In [1]: import numpy as np

In [2]: from numpy import linalg as LA

In [3]: np.set_printoptions(precision=2, suppress=True, linewidth=120)

In [4]: arr = np.loadtxt("dump.csv", delimiter=",")

In [5]: arr
Out[5]: 
array([[ 1.,  0.,  0.,  0.,  0.],
       [-2.,  0.,  0.,  0.,  0.],
       [-1., -1.,  2.,  0.,  0.],
       [-2.,  1., -2., -1.,  0.],
       [-2., -1.,  0.,  0.,  1.]])

In [6]: np.round(np.trace(LA.pinv(arr) @ arr), 2)
Out[6]: np.float64(4.0)

In [7]: print(LA.lstsq(arr[:-1].T, arr[-1])[2])
3

In [8]: print(np.allclose(arr[:-1].T @ LA.lstsq(arr[:-1].T, arr[-1])[0], arr[-1]))
False

In [9]: [round(float(x), 2) for x in LA.svd(arr, compute_uv=False)[:3]]
Out[9]: [3.91, 3.2, 1.09]

In [10]: print(np.argsort(-LA.norm(arr, axis=0).round(6), kind="stable")[:3])
[0 2 1]

In [11]: print(np.trace(arr))
3.0

In [12]: (arr + arr.T) / 2
Out[12]: 
array([[ 1. , -1. , -0.5, -1. , -1. ],
       [-1. ,  0. , -0.5,  0.5, -0.5],
       [-0.5, -0.5,  2. , -1. ,  0. ],
       [-1. ,  0.5, -1. , -1. ,  0. ],
       [-1. , -0.5,  0. ,  0. ,  1. ]])

In [13]: W = np.array([[9, 8], [7, -6], [-4, 3], [-3, -9], [4, 4]])

In [14]: c = np.array([8, 3])

In [15]: act = np.maximum(arr @ W + c, 0)

In [16]: (act > 0).mean(axis=0)
Out[16]: array([0.4, 0.4])

In [17]: LA.matrix_rank(act)
Out[17]: np.int64(2)

In [18]: print((act > 0).astype(int))
[[1 1]
 [0 0]
 [0 1]
 [1 0]
 [0 0]]

In [19]: C = np.array([[0, 4], [1, 1]])

In [20]: act @ C
Out[20]: 
array([[11., 79.],
       [ 0.,  0.],
       [ 7.,  7.],
       [ 0., 32.],
       [ 0.,  0.]])

In [21]: W @ C
Out[21]: 
array([[  8,  44],
       [ -6,  22],
       [  3, -13],
       [ -9, -21],
       [  4,  20]])

In [22]: U, sigma, vt = LA.svd(arr)

In [23]: vecs = vt[:(sigma > 1e-8).sum()]

In [24]: rng = np.random.default_rng(78140)

In [25]: x = arr[4] + 2 * arr[1] + rng.integers(2) * np.eye(5)[3]

In [26]: print(x)
[-6. -1.  0.  1.  1.]

In [27]: np.round(vecs.T @ vecs, 2) + 0
Out[27]: 
array([[ 1.  ,  0.  ,  0.  ,  0.  ,  0.  ],
       [ 0.  ,  0.56, -0.22,  0.  , -0.44],
       [ 0.  , -0.22,  0.89,  0.  , -0.22],
       [ 0.  ,  0.  ,  0.  ,  1.  ,  0.  ],
       [ 0.  , -0.44, -0.22,  0.  ,  0.56]])

In [28]: LA.matrix_rank(np.vstack([arr, x]))
Out[28]: np.int64(4)

In [29]: W0 = np.load("x.npy")

In [30]: W0
Out[30]: 
array([[ 0.96,  0.27, -0.04],
       [ 0.27, -0.92,  0.27],
       [-0.04,  0.27,  0.96]])

In [31]: # symmetric

In [32]: r0 = np.array([1, 1, 2])

In [33]: print(np.cross(W0[2, :3], W0[1, :3]))
[ 0.96  0.27 -0.04]

In [34]: print(np.round(LA.norm(W0[2], 1), 2), round(float(LA.norm(W0[2], np.inf)), 2))
1.27 0.96

In [35]: LA.norm(W0, axis=1).argmax()
Out[35]: np.int64(0)

In [36]: round(float(LA.norm(W0, 1)), 2), round(float(LA.norm(W0, np.inf)), 2)
Out[36]: (1.47, 1.47)

In [37]: print(round(LA.norm(W0[2] - W0[1]), 2))
1.41
